$ python -q
>>> import numpy as np
>>> from numpy import linalg as LA
>>> np.set_printoptions(precision=2, suppress=True, linewidth=200, legacy="1.25")
>>> def tidy(a):
...     return np.round(a, 2) + 0
... 
>>> J = np.loadtxt("data.csv", delimiter=",")
>>> J
array([[3., 1., 0., 0., 0., 0., 0., 0., 0., 0., 0.],
       [0., 3., 1., 0., 0., 0., 0., 0., 0., 0., 0.],
       [0., 0., 3., 1., 0., 0., 0., 0., 0., 0., 0.],
       [0., 0., 0., 3., 1., 0., 0., 0., 0., 0., 0.],
       [0., 0., 0., 0., 3., 1., 0., 0., 0., 0., 0.],
       [0., 0., 0., 0., 0., 3., 1., 0., 0., 0., 0.],
       [0., 0., 0., 0., 0., 0., 3., 1., 0., 0., 0.],
       [0., 0., 0., 0., 0., 0., 0., 3., 1., 0., 0.],
       [0., 0., 0., 0., 0., 0., 0., 0., 3., 1., 0.],
       [0., 0., 0., 0., 0., 0., 0., 0., 0., 3., 1.],
       [0., 0., 0., 0., 0., 0., 0., 0., 0., 0., 3.]])
>>> # triangular: eigenvalues sit on the diagonal
>>> W1 = np.array([[3, -1, 3],
...     [-1, -2, 3],
...     [-3, 3, 0],
...     [-2, -3, 1],
...     [-3, 3, 1],
...     [0, 1, 1],
...     [1, 1, -2],
...     [0, -3, -3],
...     [-2, 2, 2],
...     [-1, 3, 2],
...     [-1, 3, 0]])
>>> c = np.array([-1, -2, 0])
>>> hid = np.maximum(J @ W1 + c, 0)
>>> tidy((hid > 0).mean(axis=0))
array([0.18, 0.55, 0.73])
>>> cent = np.array([[-3, 1], [-3, 0], [1, 2]])
>>> hid @ cent
array([[ -9.,  31.],
       [  9.,  18.],
       [-11.,   2.],
       [  4.,   8.],
       [-20.,   8.],
       [ -5.,   2.],
       [ -6.,   2.],
       [  0.,   0.],
       [-13.,  16.],
       [-24.,  12.],
       [-21.,   0.]])
>>> A2 = LA.inv(J)
>>> np.allclose(A2, J.T)
False
>>> rng = np.random.default_rng(6676)
>>> z = rng.permutation(11)
>>> z
array([ 7,  4,  8, 10,  2,  0,  6,  5,  1,  9,  3])
>>> A2 = J[z][:, z]
>>> A2
array([[3., 0., 1., 0., 0., 0., 0., 0., 0., 0., 0.],
       [0., 3., 0., 0., 0., 0., 0., 1., 0., 0., 0.],
       [0., 0., 3., 0., 0., 0., 0., 0., 0., 1., 0.],
       [0., 0., 0., 3., 0., 0., 0., 0., 0., 0., 0.],
       [0., 0., 0., 0., 3., 0., 0., 0., 0., 0., 1.],
       [0., 0., 0., 0., 0., 3., 0., 0., 1., 0., 0.],
       [1., 0., 0., 0., 0., 0., 3., 0., 0., 0., 0.],
       [0., 0., 0., 0., 0., 0., 1., 3., 0., 0., 0.],
       [0., 0., 0., 0., 1., 0., 0., 0., 3., 0., 0.],
       [0., 0., 0., 1., 0., 0., 0., 0., 0., 3., 0.],
       [0., 1., 0., 0., 0., 0., 0., 0., 0., 0., 3.]])
>>> np.diag(A2)
array([3., 3., 3., 3., 3., 3., 3., 3., 3., 3., 3.])
>>> np.trace(A2)
33.0
>>> q, vecs = LA.qr(A2[:, :9])[0], LA.qr(A2[:, 9:])[0]
>>> sv = LA.svd(q.T @ vecs, compute_uv=False)
>>> tidy(np.degrees(np.arccos(sv.clip(0, 1))))
array([63.43, 64.17])
>>> tidy(sv)
array([0.45, 0.44])
>>> W0 = np.array([[2, 2, 2, 1, 2],
...     [2, 2, 2, 1, 2],
...     [1, 2, 2, 0, 1],
...     [1, 0, 1, 1, 0],
...     [0, 1, 0, 0, 0],
...     [2, 2, 2, 0, 0],
...     [1, 0, 1, 0, 2]])
>>> W0
array([[2, 2, 2, 1, 2],
       [2, 2, 2, 1, 2],
       [1, 2, 2, 0, 1],
       [1, 0, 1, 1, 0],
       [0, 1, 0, 0, 0],
       [2, 2, 2, 0, 0],
       [1, 0, 1, 0, 2]])
>>> vec = np.array([1, 0, 2, 1, 0])
>>> y = W0 @ vec
>>> tidy(LA.pinv(W0) @ W0)
array([[1., 0., 0., 0., 0.],
       [0., 1., 0., 0., 0.],
       [0., 0., 1., 0., 0.],
       [0., 0., 0., 1., 0.],
       [0., 0., 0., 0., 1.]])
>>> y
array([7, 7, 5, 4, 0, 6, 3])
>>> y = y + 0.3 * rng.normal(size=7)
>>> tidy(y)
array([7.22, 7.18, 4.78, 4.09, 0.06, 6.14, 2.57])
>>> c, *_ = LA.lstsq(W0, y)
>>> tidy(W0.T @ (y - W0 @ c))
array([0., 0., 0., 0., 0.])
>>> c.round()
array([ 1.,  0.,  2.,  1., -0.])
>>> t = np.radians(60)
>>> R = np.eye(5)
>>> R[3, 3] = R[0, 0] = np.cos(t)
>>> R[3, 0], R[0, 3] = -np.sin(t), np.sin(t)
>>> tidy(R)
array([[ 0.5 ,  0.  ,  0.  ,  0.87,  0.  ],
       [ 0.  ,  1.  ,  0.  ,  0.  ,  0.  ],
       [ 0.  ,  0.  ,  1.  ,  0.  ,  0.  ],
       [-0.87,  0.  ,  0.  ,  0.5 ,  0.  ],
       [ 0.  ,  0.  ,  0.  ,  0.  ,  1.  ]])
>>> A2 = W0 @ R.T
>>> np.allclose(LA.norm(W0, axis=1), LA.norm(A2, axis=1))
True
>>> mat = np.load("sample8.npy")
>>> mat
array([[ 3, -3,  3, -5],
       [ 5, -5,  4, -3],
       [-2,  2,  2,  2],
       [-5,  3, -1, -1],
       [-4, -3,  0,  3],
       [ 5,  5, -1,  0],
       [ 2,  0,  3,  4],
       [-2,  2, -1, -2]])
>>> hat = W0 @ LA.solve(W0.T @ W0, W0.T)
>>> tidy(np.trace(hat))
5.0
>>> tidy(np.diag(hat))
array([0.46, 0.46, 1.  , 0.85, 0.38, 1.  , 0.85])
>>> tidy(hat @ W0[:, 0])
array([2., 2., 1., 1., 0., 2., 1.])
>>> np.allclose(hat @ hat, hat)
True
>>> tidy(LA.eigvalsh(hat))
array([0., 0., 1., 1., 1., 1., 1.])
>>> hat = mat @ LA.solve(mat.T @ mat, mat.T)
>>> np.trace(hat)
4.0
>>> np.allclose(hat @ hat, hat)
True
>>> tidy(LA.eigvalsh(hat))
array([0., 0., 0., 0., 1., 1., 1., 1.])
>>> LA.matrix_rank(np.eye(8) - hat)
4
>>> tidy(hat @ mat[:, 2])
array([ 3.,  4.,  2., -1.,  0., -1.,  3., -1.])
>>> U, sv, Vh = LA.svd(mat, full_matrices=False)
>>> np.abs(U[:, 0]).round(6).argmax()
1
>>> tidy(np.sqrt((sv ** 2).sum())), tidy(LA.norm(mat))
(17.49, 17.49)
>>> tidy(U.T @ U)
array([[1., 0., 0., 0.],
       [0., 1., 0., 0.],
       [0., 0., 1., 0.],
       [0., 0., 0., 1.]])
>>> tidy(U.T @ mat @ Vh.T)
array([[12.53,  0.  ,  0.  ,  0.  ],
       [ 0.  ,  8.8 ,  0.  ,  0.  ],
       [ 0.  ,  0.  ,  7.45,  0.  ],
       [ 0.  ,  0.  ,  0.  ,  4.02]])
>>> (sv > 1e-8).sum()
4
>>> np.allclose(U * sv @ Vh, mat)
True
>>> U.shape, sv.shape, Vh.shape
((8, 4), (4,), (4, 4))
>>> f = np.array([-3, -1, 1, 2, 1])
>>> F = 2 * np.eye(5) + np.outer(f, f)
>>> F
array([[11.,  3., -3., -6., -3.],
       [ 3.,  3., -1., -2., -1.],
       [-3., -1.,  3.,  2.,  1.],
       [-6., -2.,  2.,  6.,  2.],
       [-3., -1.,  1.,  2.,  3.]])
>>> # symmetric
>>> w, vecs = LA.eigh(F)
>>> tidy(LA.svd(F, compute_uv=False))
array([18.,  2.,  2.,  2.,  2.])
>>> tidy(w)
array([ 2.,  2.,  2.,  2., 18.])
>>> tidy(vecs @ np.diag(w) @ vecs.T)
array([[11.,  3., -3., -6., -3.],
       [ 3.,  3., -1., -2., -1.],
       [-3., -1.,  3.,  2.,  1.],
       [-6., -2.,  2.,  6.,  2.],
       [-3., -1.,  1.,  2.,  3.]])
>>> w.sum(), np.trace(F)
(26.0, 26.0)
>>> tidy(LA.eigvalsh(F @ F))
array([  4.,   4.,   4.,   4., 324.])
>>> np.abs(vecs[:, -1]).round(6).argmax()
0
>>> np.unique(w.round(6) + 0, return_counts=True)[1]
array([4, 1])
>>> w, vecs = LA.eig(F)
>>> tidy(np.sort(LA.eigvals(F @ F)))
array([  4.,   4.,   4.,   4., 324.])
>>> tidy(np.sort(LA.eigvals(LA.inv(F))))
array([0.06, 0.5 , 0.5 , 0.5 , 0.5 ])
>>> tidy(np.sort(LA.eigvals(F.T)))
array([ 2.,  2.,  2.,  2., 18.])
>>> np.allclose(F, F.T)
True
>>> tidy(LA.det(F))
288.0
>>> np.trace(F)
26.0
>>> data = np.loadtxt("arr.csv", delimiter=",")
>>> data
array([[ 0., -5., -1.,  5., -3.],
       [ 5.,  0., -4., -1.,  0.],
       [ 1.,  4.,  0.,  1., -1.],
       [-5.,  1., -1.,  0., -1.],
       [ 3.,  0.,  1.,  1.,  0.]])
>>> # skew, so no eigenvalue has a real part
>>> A2 = mat / np.sqrt((mat ** 2).mean(axis=1, keepdims=True))
>>> LA.matrix_rank(mat - mat.mean(axis=1, keepdims=True))
3
>>> tidy(LA.norm(A2, axis=1))
array([2., 2., 2., 2., 2., 2., 2., 2.])
>>> LA.matrix_rank(A2) == LA.matrix_rank(mat)
True
>>> A2 = np.array([[2, -2], [1, 2], [3, 1], [2, -3], [1, 0]])
>>> LA.matrix_rank(data @ A2)
2
>>> np.einsum("ij,ij->i", data, data)
array([60., 42., 19., 28., 11.])
>>> A2.T @ data.T
array([[ -1.,  -4.,   7., -13.,  11.],
       [-26., -11.,   3.,  11.,  -8.]])
>>> LA.matrix_rank(np.vstack([data, A2.T]))
5
>>> np.einsum("ik,kj->ji", data, A2)
array([[ -1.,  -4.,   7., -13.,  11.],
       [-26., -11.,   3.,  11.,  -8.]])
>>> np.count_nonzero(data)
18
>>> LA.matrix_rank(data)
4
>>> np.abs(data).max()
5.0
>>> np.unravel_index(np.abs(data).argmax(), data.shape)
(0, 1)
>>> data - data[0]
array([[ 0.,  0.,  0.,  0.,  0.],
       [ 5.,  5., -3., -6.,  3.],
       [ 1.,  9.,  1., -4.,  2.],
       [-5.,  6.,  0., -5.,  2.],
       [ 3.,  5.,  2., -4.,  3.]])
>>> np.diff(data, axis=0)
array([[ 5.,  5., -3., -6.,  3.],
       [-4.,  4.,  4.,  2., -1.],
       [-6., -3., -1., -1.,  0.],
       [ 8., -1.,  2.,  1.,  1.]])
>>> np.zeros(5, 5)
Traceback (most recent call last):
  File "<python-input-104>", line 1, in <module>
    np.zeros(5, 5)
    ~~~~~~~~^^^^^^
TypeError: Cannot interpret '5' as a data type
>>> tidy(LA.svd(data, compute_uv=False))
array([7.97, 7.97, 4.06, 4.06, 0.  ])
>>> data.mean(axis=0)
array([ 0.8,  0. , -1. ,  1.2, -1. ])
>>> tidy(LA.norm(data))
12.65
>>> data.sum(axis=1)
array([-4.,  0.,  5., -6.,  5.])
>>> data.shape
(5, 5)
>>> np.argsort(-LA.norm(data, axis=0).round(6), kind="stable")[:3]
array([0, 1, 3])
>>> [round(float(x), 2) for x in LA.svd(data, compute_uv=False)[:3]]
[7.97, 7.97, 4.06]
>>> A = (rng.random((8, 8)) < 0.3) + np.eye(8)
>>> A /= A.sum(axis=1, keepdims=True)
>>> tidy(A)
array([[0.33, 0.  , 0.33, 0.  , 0.33, 0.  , 0.  , 0.  ],
       [0.  , 1.  , 0.  , 0.  , 0.  , 0.  , 0.  , 0.  ],
       [0.  , 0.33, 0.33, 0.  , 0.  , 0.33, 0.  , 0.  ],
       [0.  , 0.25, 0.25, 0.25, 0.  , 0.25, 0.  , 0.  ],
       [0.33, 0.  , 0.  , 0.  , 0.33, 0.  , 0.  , 0.33],
       [0.33, 0.  , 0.33, 0.  , 0.  , 0.33, 0.  , 0.  ],
       [0.  , 0.25, 0.  , 0.25, 0.  , 0.  , 0.5 , 0.  ],
       [0.  , 0.33, 0.  , 0.33, 0.  , 0.  , 0.  , 0.33]])
>>> q, R = LA.qr(A)
>>> np.allclose(R.T @ R, A.T @ A)
True
